$ python -q
>>> import numpy as np
>>> from numpy import linalg as LA
>>> np.set_printoptions(suppress=True, linewidth=140)
>>> def tidy(a):
...     return np.round(a, 2) + 0
... 
>>> E = np.load("run9.npy")
>>> E
array([[0, 0, 1, 1],
       [0, 0, 0, 0],
       [1, 0, 0, 1],
       [1, 0, 1, 0]])
>>> U, sig, Vh = LA.svd(E)
>>> tidy(sig)
array([2., 1., 1., 0.])
>>> np.argmax(sig[:-1] / (sig[1:] + 1e-6)) + 1
np.int64(3)
>>> A2 = U[:, :3] @ np.diag(sig[:3]) @ Vh[:3]
>>> LA.matrix_rank(E, rtol=0.05)
np.int64(3)
>>> tidy(LA.norm(E - A2) / LA.norm(E))
np.float64(0.0)
>>> LA.matrix_rank(A2)
np.int64(3)
>>> tidy(A2)
array([[0., 0., 1., 1.],
       [0., 0., 0., 0.],
       [1., 0., 0., 1.],
       [1., 0., 1., 0.]])
>>> tidy(np.abs(E - A2).max())
np.float64(0.0)
>>> tidy(LA.det(E))
np.float64(0.0)
>>> np.flatnonzero(LA.matrix_power((E != 0) + (E.T != 0) + np.eye(4), 4)[0])
array([0, 2, 3])
>>> tidy(np.sort(LA.eigvals(E).real))
array([-1., -1.,  0.,  2.])
>>> (E != 0).astype(int)
array([[0, 0, 1, 1],
       [0, 0, 0, 0],
       [1, 0, 0, 1],
       [1, 0, 1, 0]])
>>> r = LA.matrix_rank(E)
>>> r
np.int64(3)
>>> null = LA.svd(E)[2][r:].T
>>> tidy(null @ null.T)
array([[0., 0., 0., 0.],
       [0., 1., 0., 0.],
       [0., 0., 0., 0.],
       [0., 0., 0., 0.]])
>>> LA.matrix_rank(E.T @ E), LA.matrix_rank(E @ E.T)
(np.int64(3), np.int64(3))
>>> [int(LA.matrix_rank(np.delete(E, i, axis=0))) for i in range(4)]
[2, 3, 2, 2]
>>> np.allclose(E @ null, 0)
True
>>> [int(LA.matrix_rank(E[:, :j + 1])) for j in range(4)]
[1, 1, 2, 3]
>>> ev, vecs = LA.eigh(E)
>>> x0 = np.array([-2, -1, -2, -3])
>>> (np.sign(vecs[:, -1].round(6)) == np.sign(vecs[0, -1].round(6))).astype(int)
array([1, 0, 1, 1])
>>> tidy(vecs * np.abs(ev) @ vecs.T)
array([[1.33, 0.  , 0.33, 0.33],
       [0.  , 0.  , 0.  , 0.  ],
       [0.33, 0.  , 1.33, 0.33],
       [0.33, 0.  , 0.33, 1.33]])
>>> np.abs(E).sum(axis=1).max(), np.abs(ev).max()
(np.int64(2), np.float64(2.0))
>>> tidy(x0 @ E @ x0 / (x0 @ x0)), tidy(ev[0]), ev[-1]
(np.float64(1.78), np.float64(-1.0), np.float64(2.0))
>>> hat = np.triu(np.array([[-3, 1, 3, 8], [-1, 3, -7, 2], [6, 5, 9, 4], [-2, -1, 3, -2]]), 1) + np.eye(4)
>>> A2 = hat @ E @ LA.inv(hat)
>>> np.trace(A2), np.trace(E)
(np.float64(0.0), np.int64(0))
>>> tidy(LA.det(A2))
np.float64(0.0)
>>> tidy(np.poly(A2))
array([ 1.,  0., -3., -2.,  0.])
>>> LA.matrix_rank(A2)
np.int64(3)
>>> M = np.load("data.npy")
>>> M
array([[-18.88,  -8.49,  17.39],
       [-13.05,  -4.83,  12.29],
       [ -8.76,  -2.45,   8.67],
       [ -6.63,  -1.41,   6.92],
       [ -6.49,  -1.35,   6.81],
       [ -2.25,   0.21,   3.4 ],
       [ -1.19,   0.4 ,   2.52],
       [ -0.7 ,   0.44,   2.1 ],
       [ -0.07,   0.39,   1.46],
       [  0.13,   0.32,   1.18],
       [  0.16,   0.31,   1.14],
       [  0.23,   0.06,   0.44],
       [  0.16,   0.02,   0.27],
       [ -0.08,   0.  ,  -0.12],
       [ -0.15,   0.01,  -0.22],
       [ -0.23,   0.03,  -0.33],
       [ -1.96,   1.96,  -3.45],
       [ -2.1 ,   2.28,  -3.85],
       [ -3.23,   8.59, -10.72],
       [ -3.25,   9.03, -11.17],
       [ -3.27,  12.21, -14.43],
       [ -3.12,  15.25, -17.5 ],
       [ -2.72,  19.7 , -21.94],
       [ -2.59,  20.81, -23.05]])
>>> U, sig, Vh = LA.svd(E)
>>> vecs = Vh[:(sig > 1e-8).sum()]
>>> rng = np.random.default_rng(1)
>>> x0 = E[3] + 3 * E[0] + rng.integers(2) * np.eye(4)[2]
>>> x0
array([1., 0., 4., 3.])
>>> tidy(vecs.T @ vecs)
array([[1., 0., 0., 0.],
       [0., 0., 0., 0.],
       [0., 0., 1., 0.],
       [0., 0., 0., 1.]])
